>>> import numpy as np
>>> np.set_printoptions(precision=3, suppress=True, linewidth=100)
>>> m1 = np.load("test15.npy")
>>> print(m1)
[[0 1 0 1 0 1 1 0 0]
 [1 0 0 0 0 1 0 1 0]
 [0 0 0 1 0 0 1 0 0]
 [1 0 1 0 1 1 0 0 0]
 [0 0 0 1 0 0 0 1 0]
 [1 1 0 1 0 0 1 0 1]
 [1 0 1 0 0 1 0 1 1]
 [0 1 0 0 1 0 1 0 0]
 [0 0 0 0 0 1 1 0 0]]
>>> # symmetric
>>> W1 = np.array([[2, 1, 0, 2, 1, 2],
...     [1, 2, 2, 0, 0, 1],
...     [0, 2, 1, 2, 0, 0],
...     [2, 1, 2, 1, 1, 1],
...     [0, 2, 1, 1, 1, 2],
...     [1, 1, 1, 0, 0, 1],
...     [0, 0, 2, 2, 2, 0],
...     [1, 2, 2, 2, 0, 0],
...     [1, 2, 0, 2, 1, 2]])
>>> beta = np.array([3, 2, 3, 0, -2, -3])
>>> H = np.maximum(m1 @ W1 + beta, 0)
>>> print(H)
[[ 7  6 10  3  1  0]
 [ 7  6  6  4  0  0]
 [ 5  3  7  3  1  0]
 [ 6  8  6  5  0  2]
 [ 6  5  7  3  0  0]
 [ 9  8  9  7  3  3]
 [ 8 10  7  8  0  2]
 [ 4  6  8  3  1  0]
 [ 4  3  6  2  0  0]]
>>> print((H > 0).astype(int))
[[1 1 1 1 1 0]
 [1 1 1 1 0 0]
 [1 1 1 1 1 0]
 [1 1 1 1 0 1]
 [1 1 1 1 0 0]
 [1 1 1 1 1 1]
 [1 1 1 1 0 1]
 [1 1 1 1 1 0]
 [1 1 1 1 0 0]]
>>> print((H > 0).mean(axis=0))
[1.    1.    1.    1.    0.444 0.333]
>>> C = np.array([[8, 7], [1, 6], [6, 2], [9, 8], [4, -3], [5, 2]])
>>> print((H @ C).round(6).argmax(axis=1))
[0 0 0 0 0 0 0 0 0]
>>> print(H @ C)
[[153 126]
 [134 129]
 [116  88]
 [147 146]
 [122 110]
 [224 182]
 [198 198]
 [117 101]
 [ 89  74]]
>>> print(W1 @ C)
[[49 37]
 [27 25]
 [26 30]
 [47 31]
 [31 23]
 [20 17]
 [38 14]
 [40 39]
 [42 36]]
>>> print(np.all(np.linalg.eigvalsh(m1) > 0))
False
>>> try:
...     np.linalg.cholesky(m1)
... except np.linalg.LinAlgError as e:
...     print("failed:", e)
... 
failed: Matrix is not positive definite
>>> out = m1 / np.linalg.norm(m1, axis=1, keepdims=True)
>>> C2 = out @ out.T
>>> print(np.argwhere(np.triu(np.abs(C2) > 0.95, 1)))
[]
>>> print((np.abs(C2) > 0.9).astype(int))
[[1 0 0 0 0 0 0 0 0]
 [0 1 0 0 0 0 0 0 0]
 [0 0 1 0 0 0 0 0 0]
 [0 0 0 1 0 0 0 0 0]
 [0 0 0 0 1 0 0 0 0]
 [0 0 0 0 0 1 0 0 0]
 [0 0 0 0 0 0 1 0 0]
 [0 0 0 0 0 0 0 1 0]
 [0 0 0 0 0 0 0 0 1]]
>>> print(np.linalg.norm(out, axis=1))
[1. 1. 1. 1. 1. 1. 1. 1. 1.]
>>> print(C2[4])
[0.354 0.408 0.5   0.    1.    0.316 0.316 0.    0.   ]
